% ipython --no-banner

In [1]: import numpy as np

In [2]: import numpy.linalg as la

In [3]: np.set_printoptions(precision=1, suppress=True, linewidth=140, floatmode="fixed")

In [4]: X = np.load("out7.npy")

In [5]: print(X)
[[  6.4  14.2 -18.4]
 [ -0.7  -1.2   1.9]
 [  4.0   9.3 -11.8]
 [ -2.2  -5.1   6.7]
 [ -3.0  -6.6   8.5]
 [ -5.2 -12.5  16.0]
 [ -2.7  -6.1   7.7]
 [ -3.1  -7.2   9.5]
 [  5.6  12.7 -16.5]
 [  2.1   4.9  -6.3]
 [ -1.7  -4.2   5.1]
 [  5.0  11.6 -14.9]
 [ -5.8 -13.6  17.4]
 [  0.3   0.4  -0.7]
 [ -0.3  -0.7   1.0]
 [  1.3   3.2  -4.0]
 [ -3.4  -7.8  10.0]
 [  3.5   8.0 -10.2]
 [  1.1   2.6  -3.2]
 [ -0.5  -0.9   1.0]]

In [6]: rng = np.random.default_rng(70)

In [7]: lab = rng.permutation(3)

In [8]: A2 = X[:, lab] * rng.choice([-1, 1], 3)

In [9]: print(A2)
[[ 14.2  18.4  -6.4]
 [ -1.2  -1.9   0.7]
 [  9.3  11.8  -4.0]
 [ -5.1  -6.7   2.2]
 [ -6.6  -8.5   3.0]
 [-12.5 -16.0   5.2]
 [ -6.1  -7.7   2.7]
 [ -7.2  -9.5   3.1]
 [ 12.7  16.5  -5.6]
 [  4.9   6.3  -2.1]
 [ -4.2  -5.1   1.7]
 [ 11.6  14.9  -5.0]
 [-13.6 -17.4   5.8]
 [  0.4   0.7  -0.3]
 [ -0.7  -1.0   0.3]
 [  3.2   4.0  -1.3]
 [ -7.8 -10.0   3.4]
 [  8.0  10.2  -3.5]
 [  2.6   3.2  -1.1]
 [ -0.9  -1.0   0.5]]

In [10]: Uu, _, vt = la.svd(X.T @ A2)

In [11]: print(lab)
[1 2 0]

In [12]: print(np.round(Uu @ vt, 1) + 0)
[[ 0.0  0.0 -1.0]
 [ 1.0  0.0  0.0]
 [ 0.0 -1.0  0.0]]

In [13]: C2 = np.cov(X, rowvar=False)

In [14]: print(X.std(axis=0))
[ 3.5  8.0 10.2]

In [15]: print(np.round(np.polyfit(X[:, 1], X[:, 2], 1), 1) + 0)
[-1.3  0.0]

In [16]: print(round(float(np.corrcoef(X[:, 1], X[:, 2])[0, 1]), 1))
-1.0

In [17]: print(np.round(la.eigvalsh(C2)[::-1], 1) + 0)
[189.9   0.0   0.0]

In [18]: print(C2.shape)
(3, 3)

In [19]: print(np.argsort(-X.std(axis=0).round(6), kind="stable"))
[2 1 0]

In [20]: print(np.corrcoef(X.T))
[[ 1.0  1.0 -1.0]
 [ 1.0  1.0 -1.0]
 [-1.0 -1.0  1.0]]

In [21]: Uu, s, vt = la.svd(X)

In [22]: print(s)
[60.1  0.5  0.4]

In [23]: print(np.argmax(s[:-1] / (s[1:] + 1e-6)) + 1)
1

In [24]: A2 = Uu[:, :1] @ np.diag(s[:1]) @ vt[:1]

In [25]: print(la.matrix_rank(X, rtol=0.05))
1

In [26]: print(np.round(la.norm(X - A2) / la.norm(X), 1))
0.0

In [27]: print(np.round(la.norm(X - A2, 2), 1), np.round(s[1], 1))
0.5 0.5

In [28]: print(la.matrix_rank(A2))
1

In [29]: arr = np.load("layer17.npy")

In [30]: print(arr)
[[ 5.0  0.0  0.0]
 [ 0.0 -1.0  2.0]
 [ 0.0 -4.0  0.0]]

In [31]: # 2 blocks once reordered

In [32]: W1 = np.array([[-1, 1, -6, -4, -4], [-2, 6, -4, -6, -9], [1, -8, 3, -6, 6]])

In [33]: b = np.array([9, 7, 7, 8, 1])

In [34]: hid = np.maximum(arr @ W1 + b, 0)

In [35]: print(hid)
[[ 4.0 12.0  0.0  0.0  0.0]
 [13.0  0.0 17.0  2.0 22.0]
 [17.0  0.0 23.0 32.0 37.0]]

In [36]: print((hid > 0).mean(axis=0))
[1.0 0.3 0.7 0.7 0.7]

In [37]: print((hid > 0).astype(int))
[[1 1 0 0 0]
 [1 0 1 1 1]
 [1 0 1 1 1]]

In [38]: W2 = np.array([[-7, -7, 7], [1, -2, 1], [0, 5, 6], [-8, 5, -1], [-6, 7, 2]])

In [39]: print(W1 @ W2)
[[  64  -73  -46]
 [ 122 -111  -44]
 [  -3   36   35]]

In [40]: print((hid @ W2).round(6).argmax(axis=1))
[2 2 1]

In [41]: print(hid @ W2)
[[ -16.0  -52.0   40.0]
 [-239.0  158.0  235.0]
 [-597.0  415.0  299.0]]

In [42]: A2 = hid / la.norm(hid, axis=1, keepdims=True)

In [43]: C2 = A2 @ A2.T

In [44]: print((C2 - 2 * np.eye(3)).round(6).argmax(axis=1))
[1 2 1]

In [45]: print(np.argwhere(np.triu(np.abs(C2) > 0.95, 1)))
[]

In [46]: print(la.norm(A2, axis=1))
[1.0 1.0 1.0]

In [47]: P = X @ la.solve(X.T @ X, X.T)

In [48]: print(np.round(la.eigvalsh(P), 1) + 0)
[0.0 0.0 0.0 0.0 0.0 0.0 0.0 0.0 0.0 0.0 0.0 0.0 0.0 0.0 0.0 0.0 0.0 1.0 1.0 1.0]

In [49]: print(P @ X[:, 2])
[-18.4   1.9 -11.8   6.7   8.5  16.0   7.7   9.5 -16.5  -6.3   5.1 -14.9  17.4  -0.7   1.0  -4.0  10.0 -10.2  -3.2   1.0]

In [50]: E = np.load("x.npy")

In [51]: print(E.round(1) + 0)
[[ 0.2  0.3  0.0 -0.1  0.3]
 [ 0.3  0.3  0.0 -0.1  0.4]
 [ 0.0  0.0  0.0  0.0 -0.1]
 [-0.1 -0.1  0.0  0.0 -0.1]
 [ 0.3  0.4 -0.1 -0.1  0.4]]

In [52]: # rank 1

In [53]: r = la.matrix_rank(E)

In [54]: print(r)
1

In [55]: N = la.svd(E)[2][r:].T

In [56]: print(la.matrix_rank(E.T @ E), la.matrix_rank(E @ E.T))
1 1

In [57]: print([int(la.matrix_rank(E[:, :j + 1])) for j in range(5)])
[1, 1, 1, 1, 1]

In [58]: print(np.round(N @ N.T, 1) + 0)
[[ 0.8 -0.3  0.0  0.1 -0.3]
 [-0.3  0.7  0.0  0.1 -0.4]
 [ 0.0  0.0  1.0  0.0  0.1]
 [ 0.1  0.1  0.0  1.0  0.1]
 [-0.3 -0.4  0.1  0.1  0.6]]

In [59]: print(N.shape)
(5, 4)

In [60]: print([int(la.matrix_rank(E[:i])) for i in range(1, len(E) + 1)])
[1, 1, 1, 1, 1]

In [61]: print([int(la.matrix_rank(np.delete(E, i, axis=0))) for i in range(5)])
[1, 1, 1, 1, 1]

In [62]: Uu, s, vt = la.svd(E)

In [63]: vecs = vt[:(s > 1e-8).sum()]

In [64]: x0 = E[0] + 3 * E[3] + rng.integers(2) * np.eye(5)[4]

In [65]: print(x0.round(1) + 0)
[0.0 0.0 0.0 0.0 0.0]

In [66]: print(np.round(vecs.T @ vecs, 1) + 0)
[[ 0.2  0.3  0.0 -0.1  0.3]
 [ 0.3  0.3  0.0 -0.1  0.4]
 [ 0.0  0.0  0.0  0.0 -0.1]
 [-0.1 -0.1  0.0  0.0 -0.1]
 [ 0.3  0.4 -0.1 -0.1  0.4]]

In [67]: print(np.round(np.diag(vecs.T @ vecs), 1) + 0)
[0.2 0.3 0.0 0.0 0.4]

In [68]: print(np.allclose(E[:-1].T @ la.lstsq(E[:-1].T, E[-1])[0], E[-1]))
True

In [69]: print(np.unique(E.round(6), axis=0).shape)
(5, 5)

In [70]: print(E.shape)
(5, 5)

In [71]: print(np.round(la.svd(E, compute_uv=False), 1) + 0)
[1.0 0.0 0.0 0.0 0.0]

In [72]: print(E.sum(axis=0))
[ 0.7  0.8 -0.1 -0.2  0.9]

In [73]: Uu, s, vt = la.svd(E)

In [74]: print(s.round(1) + 0)
[1.0 0.0 0.0 0.0 0.0]

In [75]: print(np.argmax(s[:-1] / (s[1:] + 1e-6)) + 1)
1

In [76]: A2 = Uu[:, :1] @ np.diag(s[:1]) @ vt[:1]

In [77]: print(round(float(np.abs(E - A2).max()), 1))
0.0

In [78]: print(la.matrix_rank(A2))
1

In [79]: print(round(float(la.norm(E - A2) / la.norm(E)), 1))
0.0

In [80]: print(round(float(la.norm(E - A2, 2)), 1), round(s[1], 1))
0.0 0.0

In [81]: F = np.load("m.npy")

In [82]: print(F.round(1) + 0)
[[-3.9 -0.3 -1.0 -3.0]
 [ 2.0  0.9 -2.9 -3.4]
 [ 3.4 -1.2  0.1  3.5]
 [ 3.7  0.0  2.7 -2.1]
 [-2.3  0.2  4.2 -1.3]
 [ 1.5 -3.0  3.7 -0.2]
 [ 2.5 -2.2 -2.7  2.6]
 [-0.3 -1.1 -4.8 -1.0]
 [-2.4  1.2 -2.3 -3.5]
 [-3.6  3.2 -0.3 -1.4]
 [-2.1  2.2  3.7  1.5]
 [ 1.7  0.7 -4.7  0.4]
 [-0.4 -1.8 -3.2 -3.4]
 [-1.3  3.6  3.0  1.3]]

In [83]: Xs = F - F.mean(axis=0)

In [84]: vecs = la.svd(Xs)[2][:2]

In [85]: A2 = Xs - Xs @ vecs.T @ vecs

In [86]: print((Xs @ vecs.T).std(axis=0))
[3.3 2.9]

In [87]: print(A2.std(axis=0))
[0.9 1.4 0.6 1.5]
